>>> import numpy as np
>>> import numpy.linalg as la
>>> np.set_printoptions(precision=1, suppress=True, linewidth=200)
>>> other = np.array([[-8, -6, -9, -9], [7, -6, 0, -8], [-7, 1, -4, 6], [-9, 7, 2, 0]])
>>> arr = np.tril(other)
>>> arr
array([[-8,  0,  0,  0],
       [ 7, -6,  0,  0],
       [-7,  1, -4,  0],
       [-9,  7,  2,  0]])
>>> rng = np.random.default_rng(16)
>>> lab = rng.permutation(4)
>>> lab
array([1, 0, 3, 2])
>>> other = arr[lab][:, lab]
>>> round(float(la.det(other)), 1), round(float(la.det(arr[lab])), 1)
(0.0, 0.0)
>>> np.diag(other)
array([-6, -8,  0, -4])
>>> np.trace(other)
np.int64(-18)
>>> np.sort(np.abs(la.eigvals(other)))
array([0., 4., 6., 8.])
>>> A = np.loadtxt("dump.csv", delimiter=",")
>>> A
array([[-3., -2.,  4.,  3.,  5.,  4.,  2.,  4.,  3.,  3.,  3.],
       [-2., -3., -2.,  4.,  3.,  5.,  4.,  2.,  4.,  3.,  3.],
       [ 4., -2., -3., -2.,  4.,  3.,  5.,  4.,  2.,  4.,  3.],
       [ 3.,  4., -2., -3., -2.,  4.,  3.,  5.,  4.,  2.,  4.],
       [ 5.,  3.,  4., -2., -3., -2.,  4.,  3.,  5.,  4.,  2.],
       [ 4.,  5.,  3.,  4., -2., -3., -2.,  4.,  3.,  5.,  4.],
       [ 2.,  4.,  5.,  3.,  4., -2., -3., -2.,  4.,  3.,  5.],
       [ 4.,  2.,  4.,  5.,  3.,  4., -2., -3., -2.,  4.,  3.],
       [ 3.,  4.,  2.,  4.,  5.,  3.,  4., -2., -3., -2.,  4.],
       [ 3.,  3.,  4.,  2.,  4.,  5.,  3.,  4., -2., -3., -2.],
       [ 3.,  3.,  3.,  4.,  2.,  4.,  5.,  3.,  4., -2., -3.]])
>>> Uu, sig, vt = la.svd(A)
>>> sig
array([23.1, 16.2, 15.8, 12.7,  9.4,  6. ,  5.8,  5.4,  4.4,  3.9,  0.2])
>>> other = Uu[:, :10] @ np.diag(sig[:10]) @ vt[:10]
>>> round(la.norm(A - other) / la.norm(A), 1)
np.float64(0.0)
>>> other
array([[-3., -2.,  4.,  3.,  5.,  4.,  2.,  4.,  3.,  3.,  3.],
       [-2., -3., -2.,  4.,  3.,  5.,  4.,  2.,  4.,  3.,  3.],
       [ 4., -2., -3., -2.,  4.,  3.,  5.,  4.,  2.,  4.,  3.],
       [ 3.,  4., -2., -3., -2.,  4.,  3.,  5.,  4.,  2.,  4.],
       [ 5.,  3.,  4., -2., -3., -2.,  4.,  3.,  5.,  4.,  2.],
       [ 4.,  5.,  3.,  4., -2., -3., -2.,  4.,  3.,  5.,  4.],
       [ 2.,  4.,  5.,  3.,  4., -2., -3., -2.,  4.,  3.,  5.],
       [ 4.,  2.,  4.,  5.,  3.,  4., -2., -3., -2.,  4.,  3.],
       [ 3.,  4.,  2.,  4.,  5.,  3.,  4., -2., -3., -2.,  4.],
       [ 3.,  3.,  4.,  2.,  4.,  5.,  3.,  4., -2., -3., -2.],
       [ 3.,  3.,  3.,  4.,  2.,  4.,  5.,  3.,  4., -2., -3.]])
>>> round(np.abs(A - other).max(), 1)
np.float64(0.0)
>>> la.matrix_rank(A, rtol=0.05)
np.int64(10)
